$ python -q
>>> import numpy as np
>>> np.set_printoptions(precision=2, suppress=True, linewidth=160)
>>> def tidy(a):
...     return np.round(a, 2) + 0
... 
>>> data = np.load("test10.npy")
>>> data
array([[6, 6, 4, 4],
       [0, 3, 6, 9],
       [2, 8, 3, 3],
       [6, 5, 2, 8]])
>>> f, r1 = data[3], data[0]
>>> f @ f
np.int64(129)
>>> pr = (f @ r1) / (f @ f) * f
>>> tidy((r1 - pr) @ f)
np.float64(0.0)
>>> print(np.outer(f, r1))
[[36 36 24 24]
 [30 30 20 20]
 [12 12  8  8]
 [48 48 32 32]]
>>> np.linalg.matrix_rank(np.outer(f, r1))
np.int64(1)
>>> np.linalg.matrix_power(data, 4)
array([[25236, 37074, 26116, 46696],
       [23460, 33969, 23514, 42351],
       [19898, 28882, 20559, 36897],
       [28014, 40815, 28778, 51164]])
>>> np.linalg.determinant(data)
Traceback (most recent call last):
  File "<python-input-12>", line 1, in <module>
    np.linalg.determinant(data)
    ^^^^^^^^^^^^^^^^^^^^^
AttributeError: module 'numpy.linalg' has no attribute 'determinant'
>>> data @ data
array([[ 68, 106,  80, 122],
       [ 66, 102,  54, 117],
       [ 36,  75,  71, 113],
       [ 88, 107,  76, 139]])
>>> tidy(np.abs(np.linalg.eigvals(data)).max())
np.float64(19.03)
>>> assert data == data.T
Traceback (most recent call last):
  File "<python-input-15>", line 1, in <module>
    assert data == data.T
           ^^^^^^^^^^^^^^
ValueError: The truth value of an array with more than one element is ambiguous. Use a.any() or a.all()
>>> print(tidy(np.linalg.det(data)))
-1302.0
>>> print(np.allclose(data @ data.T, data.T @ data))
False
>>> vec = np.array([8, -9, 6, 2])
>>> target = data @ vec
>>> target
array([ 26,  27, -32,  31])
>>> tidy(np.linalg.solve(data, target + data[:, 0]))
array([ 9., -9.,  6.,  2.])
>>> tidy(np.linalg.solve(data.T, data[3]))
array([0., 0., 0., 1.])
>>> print(tidy(np.linalg.solve(data, target)))
[ 8. -9.  6.  2.]
>>> K = np.load("mat.npy")
>>> print(K)
[[-2  0 -3 -2]
 [-2  0  0 -3]
 [ 0  3  0  0]
 [ 0  0  1  0]
 [-2  0  0  2]
 [ 0  0  0  0]
 [ 3  0  0  0]
 [ 0  0 -2  0]
 [ 0  0  0  0]]
>>> # rows 5 and 8 are equal
>>> rng = np.random.default_rng(64402)
>>> B = K + rng.integers(-2, 3, (9, 1)) @ rng.integers(-2, 3, (1, 4))
>>> B
array([[-1,  2, -4, -3],
       [-2,  0,  0, -3],
       [ 0,  3,  0,  0],
       [-2, -4,  3,  2],
       [-4, -4,  2,  4],
       [ 1,  2, -1, -1],
       [ 3,  0,  0,  0],
       [ 2,  4, -4, -2],
       [ 2,  4, -2, -2]])
>>> B - K
array([[ 1,  2, -1, -1],
       [ 0,  0,  0,  0],
       [ 0,  0,  0,  0],
       [-2, -4,  2,  2],
       [-2, -4,  2,  2],
       [ 1,  2, -1, -1],
       [ 0,  0,  0,  0],
       [ 2,  4, -2, -2],
       [ 2,  4, -2, -2]])
>>> q, _ = np.linalg.qr(np.array([[-1.0, 0.8, 0.7, 1.2, 0.1, 1.0, 1.1],
...     [-2.5, 0.2, -0.1, -1.1, 1.0, 1.1, -0.9],
...     [1.0, -0.1, 0.2, -0.4, -0.6, -0.8, -0.1],
...     [-1.8, -0.2, 0.8, -1.4, 0.4, -0.9, 0.9],
...     [1.2, -0.2, -0.2, 0.0, 1.6, 1.2, 1.0],
...     [-0.2, 0.3, -0.2, -0.1, -0.1, -0.4, 0.3],
...     [-0.7, 1.2, -0.8, 0.5, -0.2, 0.1, 0.6]]))
>>> M = q[:, :5]
>>> tidy(M)
array([[-0.27,  0.46, -0.74,  0.28, -0.23],
       [-0.68, -0.15,  0.37, -0.05, -0.24],
       [ 0.27,  0.04, -0.27, -0.71,  0.2 ],
       [-0.49, -0.35, -0.35, -0.48, -0.05],
       [ 0.33,  0.  ,  0.07, -0.21, -0.92],
       [-0.05,  0.19,  0.09, -0.25,  0.04],
       [-0.19,  0.78,  0.34, -0.29,  0.04]])
>>> vec = np.array([3, 3, 2, -1, -3])
>>> target = M @ vec
>>> tidy(target)
array([-0.5 , -0.97,  0.52, -2.58,  4.07,  0.71,  2.61])
>>> tidy(np.linalg.solve(M.T @ M, M.T @ target))
array([ 3.,  3.,  2., -1., -3.])
>>> print(tidy(np.linalg.pinv(M) @ M))
[[1. 0. 0. 0. 0.]
 [0. 1. 0. 0. 0.]
 [0. 0. 1. 0. 0.]
 [0. 0. 0. 1. 0.]
 [0. 0. 0. 0. 1.]]
>>> target = target + 0.02 * rng.normal(size=7)
>>> tidy(target)
array([-0.45, -0.96,  0.52, -2.57,  4.1 ,  0.66,  2.62])
>>> beta, *_ = np.linalg.lstsq(M, target)
>>> tidy(M.T @ (target - M @ beta))
array([0., 0., 0., 0., 0.])
>>> tidy(np.linalg.norm(target - M @ beta))
np.float64(0.04)
>>> [round(float(np.linalg.norm(np.linalg.solve(M.T @ M + lam * np.eye(5), M.T @ target))), 2) for lam in (0, 1, 10, 100)]
[5.66, 2.83, 0.51, 0.06]
>>> z = rng.permutation(5)
>>> B = M[:, z] * rng.choice([-1, 1], 5)
>>> tidy(B)
array([[ 0.27, -0.74,  0.46, -0.23,  0.28],
       [ 0.68,  0.37, -0.15, -0.24, -0.05],
       [-0.27, -0.27,  0.04,  0.2 , -0.71],
       [ 0.49, -0.35, -0.35, -0.05, -0.48],
       [-0.33,  0.07,  0.  , -0.92, -0.21],
       [ 0.05,  0.09,  0.19,  0.04, -0.25],
       [ 0.19,  0.34,  0.78,  0.04, -0.29]])
>>> Uu, _, VT = np.linalg.svd(M.T @ B)
>>> print(z)
[0 2 1 4 3]
>>> print(tidy(Uu @ VT))
[[-1.  0.  0.  0.  0.]
 [ 0.  0.  1.  0.  0.]
 [ 0.  1.  0.  0.  0.]
 [ 0.  0.  0.  0.  1.]
 [ 0.  0.  0.  1.  0.]]
>>> B = np.c_[M[:, :3] @ np.array([[-1, 1, -1], [0, 1, 0], [1, 2, -3]]), np.array([0, -2, 0, 3, 3, 1, 3])]
>>> tidy(B)
array([[-0.46, -1.29,  2.48,  0.  ],
       [ 1.05, -0.1 , -0.42, -2.  ],
       [-0.55, -0.23,  0.55,  0.  ],
       [ 0.14, -1.54,  1.53,  3.  ],
       [-0.26,  0.46, -0.54,  3.  ],
       [ 0.14,  0.31, -0.21,  1.  ],
       [ 0.53,  1.27, -0.83,  3.  ]])
>>> np.linalg.matrix_rank(np.c_[M, B])
np.int64(6)
>>> tidy(np.linalg.norm(B - M @ np.linalg.lstsq(M, B)[0], axis=0))
array([0.  , 0.  , 0.  , 3.74])
>>> tidy(np.linalg.norm(np.linalg.qr(M)[0].T @ B, axis=0) ** 2 / ((B ** 2).sum(axis=0) + 1e-12))
array([1.  , 1.  , 1.  , 0.56])
>>> tidy(np.linalg.lstsq(M, B[:, 0])[0])
array([-1.,  0.,  1.,  0.,  0.])
>>> gram = M.T @ M
>>> (M @ M.T).shape
(7, 7)
>>> P = M @ np.linalg.solve(M.T @ M, M.T)
>>> np.allclose(P @ P, P)
True
>>> tidy(np.trace(P))
np.float64(5.0)
>>> np.linalg.matrix_rank(np.eye(7) - P)
np.int64(2)
>>> print(tidy(np.diag(P)))
[0.96 0.68 0.69 0.72 1.   0.11 0.84]
>>> E = np.load("w.npy")
>>> print(E)
[[-1.  1.  0.  0.  0.  0.  0.  0.]
 [ 0. -1.  1.  0.  0.  0.  0.  0.]
 [ 0.  0. -1.  1.  0.  0.  0.  0.]
 [ 0.  0.  0. -1.  1.  0.  0.  0.]
 [ 0.  0.  0.  0. -1.  1.  0.  0.]
 [ 0.  0.  0.  0.  0. -1.  1.  0.]
 [ 0.  0.  0.  0.  0.  0. -1.  1.]
 [ 0.  0.  0.  0.  0.  0.  0. -1.]]
>>> # triangular: eigenvalues sit on the diagonal
>>> vec = np.array([5, -4, -5, -3, -4, 4, 1, -2])
>>> target = E @ vec
>>> target
array([-9., -1.,  2., -1.,  8., -3., -3.,  2.])
>>> tidy(np.linalg.solve(E, E[:, 1]))
array([0., 1., 0., 0., 0., 0., 0., 0.])
>>> tidy(np.linalg.solve(E, 5 * target))
array([ 25., -20., -25., -15., -20.,  20.,   5., -10.])
>>> tidy(np.linalg.solve(E, target + E[:, 4]))
array([ 5., -4., -5., -3., -3.,  4.,  1., -2.])
>>> f = np.array([-5, 5])
>>> np.array([np.convolve(row, f, "same") for row in E])
array([[  5., -10.,   5.,   0.,   0.,   0.,   0.,   0.],
       [  0.,   5., -10.,   5.,   0.,   0.,   0.,   0.],
       [  0.,   0.,   5., -10.,   5.,   0.,   0.,   0.],
       [  0.,   0.,   0.,   5., -10.,   5.,   0.,   0.],
       [  0.,   0.,   0.,   0.,   5., -10.,   5.,   0.],
       [  0.,   0.,   0.,   0.,   0.,   5., -10.,   5.],
       [  0.,   0.,   0.,   0.,   0.,   0.,   5., -10.],
       [  0.,   0.,   0.,   0.,   0.,   0.,   0.,   5.]])
>>> np.cross(E[5, :3], E[1, :3])
array([ 0.,  0., -0.])
>>> tidy(np.sort(np.linalg.eigvals(E)))
array([-1., -1., -1., -1., -1., -1., -1., -1.])
>>> np.prod(np.diag(E)), tidy(np.linalg.det(E))
(np.float64(1.0), np.float64(1.0))
>>> B = E[0, 0] * E[1:] - np.outer(E[1:, 0], E[0])
>>> B
array([[ 0.,  1., -1., -0., -0., -0., -0., -0.],
       [ 0., -0.,  1., -1., -0., -0., -0., -0.],
       [ 0., -0., -0.,  1., -1., -0., -0., -0.],
       [ 0., -0., -0., -0.,  1., -1., -0., -0.],
       [ 0., -0., -0., -0., -0.,  1., -1., -0.],
       [ 0., -0., -0., -0., -0., -0.,  1., -1.],
       [ 0., -0., -0., -0., -0., -0., -0.,  1.]])
>>> print(np.flatnonzero(~B.round(6).any(axis=1)))
[]
>>> print(tidy(np.linalg.norm(B)))
3.61
>>> B.shape
(7, 8)
>>> np.linalg.rank(B)
Traceback (most recent call last):
  File "<python-input-83>", line 1, in <module>
    np.linalg.rank(B)
    ^^^^^^^^^^^^^^
AttributeError: module 'numpy.linalg' has no attribute 'rank'
>>> B = np.array([[2, 3, 0, 0, 0, -2],
...     [-2, -3, -3, 0, -1, -2],
...     [-2, 0, -1, 1, -1, 2],
...     [-2, 0, 2, -3, 2, 0],
...     [0, 1, -3, -2, 3, -1],
...     [1, 1, 3, -1, 2, 0],
...     [-1, -3, 0, -1, 0, -1],
...     [3, 2, -3, 2, -1, 1]])
>>> mat = B.T @ B
>>> mat
array([[ 27,  22,  -2,  10,  -1,   0],
       [ 22,  33,   3,   4,   6,   4],
       [ -2,   3,  41, -10,   8,   4],
       [ 10,   4, -10,  20, -17,   7],
       [ -1,   6,   8, -17,  20,  -4],
       [  0,   4,   4,   7,  -4,  15]])
>>> # equal to its transpose
>>> w, V = np.linalg.eigh(mat)
>>> tidy(V @ np.diag(w) @ V.T)
array([[ 27.,  22.,  -2.,  10.,  -1.,   0.],
       [ 22.,  33.,   3.,   4.,   6.,   4.],
       [ -2.,   3.,  41., -10.,   8.,   4.],
       [ 10.,   4., -10.,  20., -17.,   7.],
       [ -1.,   6.,   8., -17.,  20.,  -4.],
       [  0.,   4.,   4.,   7.,  -4.,  15.]])
>>> (w > 1e-8).sum(), (w < -1e-8).sum()
(np.int64(6), np.int64(0))
>>> print(tidy(V.T @ V))
[[1. 0. 0. 0. 0. 0.]
 [0. 1. 0. 0. 0. 0.]
 [0. 0. 1. 0. 0. 0.]
 [0. 0. 0. 1. 0. 0.]
 [0. 0. 0. 0. 1. 0.]
 [0. 0. 0. 0. 0. 1.]]
>>> tidy(V.T @ mat @ V)
array([[ 0.58,  0.  ,  0.  ,  0.  ,  0.  ,  0.  ],
       [ 0.  ,  4.53,  0.  ,  0.  ,  0.  ,  0.  ],
       [ 0.  ,  0.  , 13.04,  0.  ,  0.  ,  0.  ],
       [ 0.  ,  0.  ,  0.  , 29.9 ,  0.  ,  0.  ],
       [ 0.  ,  0.  ,  0.  ,  0.  , 51.53,  0.  ],
       [ 0.  ,  0.  ,  0.  ,  0.  ,  0.  , 56.43]])
>>> tidy(np.linalg.eigvalsh(mat + 5 * np.eye(6)))
array([ 5.58,  9.53, 18.04, 34.9 , 56.53, 61.43])
>>> X = np.load("case8.npy")
>>> print(X)
[[ 0 -1  0  0]
 [-1  0  0  0]
 [ 0  0  0 -1]
 [ 0  0 -1  0]]
>>> w, V = np.linalg.eig(X)
>>> tidy(np.sort(np.linalg.eigvals(X.T)))
array([-1., -1.,  1.,  1.])
>>> print(tidy(np.sort(np.linalg.eigvals(np.linalg.inv(X)))))
[-1. -1.  1.  1.]
>>> X @ V[:, 0] - w[0] * V[:, 0]
array([0., 0., 0., 0.])
>>> tidy(np.sort(np.linalg.eigvals(X @ X)))
array([1., 1., 1., 1.])
>>> np.prod(w)
np.float64(1.0)
>>> B = X / np.sqrt((X ** 2).mean(axis=1, keepdims=True))
>>> np.linalg.matrix_rank(B) == np.linalg.matrix_rank(X)
np.True_
>>> print(X - X.mean(axis=1, keepdims=True))
[[ 0.25 -0.75  0.25  0.25]
 [-0.75  0.25  0.25  0.25]
 [ 0.25  0.25  0.25 -0.75]
 [ 0.25  0.25 -0.75  0.25]]
>>> X @ X
array([[1, 0, 0, 0],
       [0, 1, 0, 0],
       [0, 0, 1, 0],
       [0, 0, 0, 1]])
>>> tidy(np.sort(np.linalg.eigvals(X).real))
array([-1., -1.,  1.,  1.])
>>> print(tidy(np.linalg.det(X)))
1.0
>>> np.all(np.linalg.eigvalsh(X) > 0)
np.False_
>>> feats = np.array([[-3, -3, -2, 0, 3, 1],
...     [-3, 0, 1, 0, -2, -1],
...     [1, 1, 2, 2, 3, 3],
...     [-2, 2, -3, 0, 3, 1],
...     [3, -2, -3, -1, -1, -1]])
>>> B = feats[0, 0] * feats[1:] - np.outer(feats[1:, 0], feats[0])
>>> B
array([[  0,  -9,  -9,   0,  15,   6],
       [  0,   0,  -4,  -6, -12, -10],
       [  0, -12,   5,   0,  -3,  -1],
       [  0,  15,  15,   3,  -6,   0]])
>>> print(np.flatnonzero(~B.round(6).any(axis=1)))
[]
>>> print(tidy(feats[:, 0] / feats[0, 0]))
[ 1.    1.   -0.33  0.67 -1.  ]
>>> tidy(np.linalg.norm(feats[0] - feats[2]))
np.float64(7.48)
>>> tidy(np.linalg.norm(feats, axis=0))
array([5.66, 4.24, 5.2 , 2.24, 5.66, 3.61])
>>> tidy(np.linalg.norm(feats, 2))
np.float64(7.11)
>>> tidy(np.linalg.norm(feats, axis=1))
array([5.66, 3.87, 5.29, 5.2 , 5.  ])
>>> tidy(np.linalg.norm(feats[0], 1)), tidy(np.linalg.norm(feats[0], np.inf))
(np.float64(12.0), np.float64(3.0))
>>> feats[0] @ feats[2]
np.int64(2)
>>> J = np.loadtxt("a.csv", delimiter=",")
>>> tidy(J)
array([[-19.51,  -3.15,  20.57, -15.81, -11.37,   3.94,  -6.61],
       [-18.09,  -3.47,  18.87, -14.49, -10.55,   3.89,  -6.18],
       [ -4.1 ,  -4.03,   3.1 ,  -2.08,  -3.05,   2.03,  -2.03],
       [ -3.98,  -3.99,   2.98,  -1.98,  -2.99,   1.99,  -1.99],
       [ -2.37,  -3.33,   1.44,  -0.75,  -2.18,   1.44,  -1.49],
       [ -0.57,  -1.74,   0.01,   0.32,  -1.11,   0.5 ,  -0.78],
       [ -0.37,  -1.41,  -0.08,   0.37,  -0.93,   0.36,  -0.65],
       [ -0.01,  -0.2 ,  -0.06,   0.11,  -0.18,   0.01,  -0.12],
       [  0.  ,  -0.04,  -0.01,   0.03,  -0.04,   0.  ,  -0.03],
       [ -0.14,  -1.29,  -0.54,  -1.97,   5.94,   3.27,   3.42],
       [  0.96,  -5.39,  -3.47,  -1.62,  11.46,   7.12,   6.37],
       [  1.55,  -7.12,  -4.84,  -1.24,  13.55,   8.59,   7.48],
       [  3.4 , -11.88,  -8.82,   0.13,  19.02,  12.41,  10.33],
       [  5.65, -17.01, -13.38,   1.97,  24.66,  16.32,  13.25],
       [  7.55, -21.08, -17.13,   3.61,  29.02,  19.33,  15.5 ]])
>>> gram = np.cov(J, rowvar=False)
>>> tidy(np.corrcoef(J.T))
array([[ 1.  , -0.48, -0.97,  0.97,  0.81,  0.46,  0.82],
       [-0.48,  1.  ,  0.67, -0.34, -0.86, -0.98, -0.84],
       [-0.97,  0.67,  1.  , -0.91, -0.91, -0.64, -0.91],
       [ 0.97, -0.34, -0.91,  1.  ,  0.66,  0.27,  0.66],
       [ 0.81, -0.86, -0.91,  0.66,  1.  ,  0.88,  1.  ],
       [ 0.46, -0.98, -0.64,  0.27,  0.88,  1.  ,  0.87],
       [ 0.82, -0.84, -0.91,  0.66,  1.  ,  0.87,  1.  ]])
>>> np.argsort(-J.std(axis=0).round(6), kind="stable")
array([4, 2, 0, 6, 1, 5, 3])
>>> print(np.argwhere(np.triu(np.abs(np.corrcoef(J.T)) > 0.8, 1)))
[[0 2]
 [0 3]
 [0 4]
 [0 6]
 [1 4]
 [1 5]
 [1 6]
 [2 3]
 [2 4]
 [2 6]
 [4 5]
 [4 6]
 [5 6]]
>>> tidy(J.std(axis=0))
array([ 7.26,  6.02,  9.61,  5.29, 11.8 ,  5.95,  6.51])
>>> print(tidy(np.polyfit(J[:, 5], J[:, 4], 1)))
[ 1.75 -4.72]
>>> print(gram.shape)
(7, 7)
>>> tidy(np.linalg.eigvalsh(gram)[::-1])
array([394.53,  56.91,   5.25,   0.  ,   0.  ,   0.  ,   0.  ])
